% ipython --no-banner

In [1]: import numpy as np

In [2]: from numpy import linalg as LA

In [3]: np.set_printoptions(precision=1, suppress=True, linewidth=100)

In [4]: E = np.array([[-0.9, 2.2, 0.9, -1.5, 1.1, 0.3, 0.3, 0.8, 1.0],
   ...:     [-1.1, -1.1, -0.4, -0.3, -0.2, 0.6, 0.6, 0.2, 0.5],
   ...:     [-0.5, 1.4, 0.3, 0.0, 1.2, -0.4, 0.7, 0.0, 0.8],
   ...:     [-0.8, -2.4, 0.7, -0.3, -1.2, 0.4, 0.1, -1.3, -0.6],
   ...:     [-0.3, 1.6, -0.7, 0.4, 1.8, 1.3, -0.1, -0.1, 1.6],
   ...:     [0.0, -1.9, -1.4, 0.6, -0.8, -0.4, -0.4, -1.3, 0.1],
   ...:     [1.8, 2.4, 0.8, 0.1, -0.8, 0.1, -1.2, -1.4, -0.1]])

In [5]: rng = np.random.default_rng(912)

In [6]: E[0] = E[6] + 0.3 * rng.normal(size=9)

In [7]: E
Out[7]: 
array([[ 2.2,  3.1,  0.9,  0.2, -0.8, -0.1, -1.4, -1.9, -0.2],
       [-1.1, -1.1, -0.4, -0.3, -0.2,  0.6,  0.6,  0.2,  0.5],
       [-0.5,  1.4,  0.3,  0. ,  1.2, -0.4,  0.7,  0. ,  0.8],
       [-0.8, -2.4,  0.7, -0.3, -1.2,  0.4,  0.1, -1.3, -0.6],
       [-0.3,  1.6, -0.7,  0.4,  1.8,  1.3, -0.1, -0.1,  1.6],
       [ 0. , -1.9, -1.4,  0.6, -0.8, -0.4, -0.4, -1.3,  0.1],
       [ 1.8,  2.4,  0.8,  0.1, -0.8,  0.1, -1.2, -1.4, -0.1]])

In [8]: arr = np.vander(np.arange(5) - 1, 4, increasing=True)

In [9]: print(arr)
[[ 1 -1  1 -1]
 [ 1  0  0  0]
 [ 1  1  1  1]
 [ 1  2  4  8]
 [ 1  3  9 27]]

In [10]: # row 4 dominates

In [11]: round(np.log10(LA.cond(arr)))
Out[11]: 2

In [12]: LA.cond(arr) > 100
Out[12]: np.False_

In [13]: r0, v = arr[1], arr[0]

In [14]: print(r0 @ v)
1

In [15]: pr = (r0 @ v) / (r0 @ r0) * r0

In [16]: np.outer(r0, v)
Out[16]: 
array([[ 1, -1,  1, -1],
       [ 0,  0,  0,  0],
       [ 0,  0,  0,  0],
       [ 0,  0,  0,  0]])

In [17]: pr
Out[17]: array([1., 0., 0., 0.])

In [18]: np.round(LA.norm(r0 + v) ** 2 + LA.norm(r0 - v) ** 2, 1)
Out[18]: np.float64(10.0)

In [19]: (v - pr) @ r0
Out[19]: np.float64(0.0)

In [20]: LA.matrix_rank(np.outer(r0, v))
Out[20]: np.int64(1)

In [21]: x0 = np.array([3, -3, 0, 2])

In [22]: target = arr @ x0

In [23]: np.round(LA.lstsq(arr, target)[0], 1) + 0
Out[23]: array([ 3., -3.,  0.,  2.])

In [24]: np.round(LA.solve(arr.T @ arr, arr.T @ target), 1) + 0
Out[24]: array([ 3., -3.,  0.,  2.])

In [25]: target
Out[25]: array([ 4,  3,  2, 13, 48])

In [26]: target = target + 0.3 * rng.normal(size=5)

In [27]: target
Out[27]: array([ 4.4,  2.7,  1.9, 13.2, 47.7])

In [28]: beta, *_ = LA.lstsq(arr, target)

In [29]: print([round(float(LA.norm(LA.solve(arr.T @ arr + lam * np.eye(4), arr.T @ target))), 2) for lam in (0, 1, 10, 100)])
[4.53, 3.27, 1.82, 1.48]

In [30]: np.round(arr.T @ (target - arr @ beta), 1) + 0
Out[30]: array([0., 0., 0., 0.])

In [31]: np.round(LA.norm(target - arr @ beta), 1)
Out[31]: np.float64(0.0)
